% python3 -q
>>> import numpy as np
>>> import numpy.linalg as la
>>> np.set_printoptions(precision=3, suppress=True, linewidth=160, floatmode="fixed")
>>> X = np.loadtxt("layer5.csv", delimiter=",")
>>> print(X)
[[-5.074 -2.650  0.016  7.596  7.431]
 [-3.558 -1.795 -0.033  5.249  5.094]
 [ 1.645  0.655  0.208 -2.192 -2.322]
 [ 1.456  0.746  0.117 -2.041 -2.127]
 [ 1.588  0.888 -0.184 -2.141 -2.312]
 [-2.979 -1.607 -0.078  4.516  4.399]
 [-1.991 -1.025  0.007  3.196  3.140]
 [-1.130 -0.783  0.008  1.587  1.760]
 [ 0.158  0.035  0.070 -0.073 -0.125]
 [ 2.993  1.386 -0.058 -4.606 -4.304]
 [-3.233 -1.589  0.143  4.858  4.841]
 [ 0.634  0.316 -0.212 -1.117 -0.950]
 [-4.288 -2.057  0.109  6.239  6.386]
 [-2.391 -1.062 -0.158  3.395  3.693]
 [ 0.419  0.056 -0.055 -0.656 -0.587]
 [ 1.456  0.759  0.056 -2.138 -2.094]
 [ 3.759  1.994  0.085 -5.908 -5.891]
 [ 2.566  1.281  0.117 -3.983 -3.940]
 [-1.861 -1.059  0.077  2.586  2.585]
 [ 1.089  0.471 -0.046 -1.431 -1.379]
 [-2.387 -1.260  0.064  3.766  3.668]
 [ 0.489  0.188 -0.027 -0.654 -0.538]
 [-0.967 -0.485  0.005  1.564  1.624]
 [-2.152 -1.101 -0.072  3.468  3.355]
 [ 2.589  1.205  0.079 -3.594 -3.487]]
>>> d = la.norm(X[:, None] - X[None], axis=-1)
>>> print(d[17].round(6).argsort(kind="stable")[:4])
[17 24  9  2]
>>> print((d + 1e9 * np.eye(25)).round(6).argmin(axis=1))
[12 10  3 15 15 10 23 22 14 17  1 21  1 23 21  3  9 24  6 11 13 14  7  6 17]
>>> print(d.shape)
(25, 25)
>>> print(d[:5, :5])
[[ 0.000  3.742 15.717 15.441 15.706]
 [ 3.742  0.000 11.979 11.701 11.965]
 [15.717 11.979  0.000  0.336  0.462]
 [15.441 11.701  0.336  0.000  0.415]
 [15.706 11.965  0.462  0.415  0.000]]
>>> print(la.matrix_rank(d ** 2))
7
>>> print(d.mean(axis=1).argmax())
0
>>> P = X @ la.solve(X.T @ X, X.T)
>>> print(P @ X[:, 0])
[-5.074 -3.558  1.645  1.456  1.588 -2.979 -1.991 -1.130  0.158  2.993 -3.233  0.634 -4.288 -2.391  0.419  1.456  3.759  2.566 -1.861  1.089 -2.387  0.489
 -0.967 -2.152  2.589]
>>> E = np.array([[5, 6, 7, 8], [9, 10, 11, 12], [13, 14, 15, 16], [17, 18, 19, 20]])
>>> Uu, sv, Vt = la.svd(E)
>>> V = Vt[:(sv > 1e-8).sum()]
>>> rng = np.random.default_rng(26068)
>>> x = E[2] + 4 * E[3] + rng.integers(2) * np.eye(4)[0]
>>> print(x)
[82.000 86.000 91.000 96.000]
>>> print(la.matrix_rank(np.vstack([E, x])))
3
>>> print(round(float(la.norm(x - V.T @ V @ x)), 3))
0.548
>>> print(V.T @ V)
[[ 0.700  0.400  0.100 -0.200]
 [ 0.400  0.300  0.200  0.100]
 [ 0.100  0.200  0.300  0.400]
 [-0.200  0.100  0.400  0.700]]
>>> print(la.matrix_power(E, 2))
[[ 306  332  358  384]
 [ 482  524  566  608]
 [ 658  716  774  832]
 [ 834  908  982 1056]]
>>> print(round(np.abs(la.eigvals(E)).max(), 3))
51.552
>>> print(round(float(la.det(E)), 3))
0.0
>>> P = np.triu(np.array([[2, 3, 0, -3], [2, 3, -1, -1], [3, -3, 2, 2], [3, 3, -3, 0]]), 1) + np.eye(4)
>>> M2 = P @ E @ la.inv(P)
>>> print(np.trace(M2), np.trace(E))
50.0 50
>>> print(np.round(np.poly(M2), 3) + 0)
[  1.000 -50.000 -80.000   0.000   0.000]
>>> print(np.round(la.det(M2), 3))
-0.0
>>> M2 = E / la.norm(E, axis=1, keepdims=True)
>>> C2 = M2 @ M2.T
>>> print(np.argwhere(np.triu(np.abs(C2) > 0.95, 1)))
[[0 1]
 [0 2]
 [0 3]
 [1 2]
 [1 3]
 [2 3]]
>>> print(C2[0])
[1.000 0.998 0.996 0.994]
>>> print(C2)
[[1.000 0.998 0.996 0.994]
 [0.998 1.000 1.000 0.999]
 [0.996 1.000 1.000 1.000]
 [0.994 0.999 1.000 1.000]]
>>> mat = np.loadtxt("case13.csv", delimiter=",")
>>> print(mat)
[[-2.598  0.011 -4.155 -4.903]
 [ 0.570  0.083  1.442  1.304]
 [-0.395 -0.308 -0.579 -1.006]
 [ 2.339  0.598  4.277  3.777]
 [ 0.534 -0.217  1.431  0.619]
 [-0.575  0.399 -1.133 -1.235]
 [-1.276 -0.125 -1.600 -2.090]
 [ 0.576  0.213  1.077  0.115]
 [ 1.558  0.080  2.945  3.276]
 [-1.999 -0.006 -3.603 -3.776]
 [ 0.084 -0.347  1.296  0.995]
 [-1.310  0.460 -2.285 -2.340]
 [-0.105  0.261  0.174  0.186]
 [-2.328 -0.732 -4.695 -4.265]
 [ 0.620 -0.179  0.966  0.896]
 [ 1.521 -0.025  1.901  2.203]
 [-1.238  0.321 -2.039 -1.949]
 [-0.234 -0.192  0.026 -0.449]
 [ 0.157 -0.203  0.043  0.090]
 [-1.571  0.174 -4.107 -4.725]
 [ 0.157 -0.137  1.734  1.589]
 [ 1.361  0.504  2.533  2.789]
 [-0.750  0.056 -1.683 -1.313]
 [-1.926  0.100 -3.931 -4.074]
 [ 2.081 -0.257  3.578  2.866]]
>>> print(round(np.log10(la.cond(mat))))
1
>>> print(la.cond(mat) > 100)
False
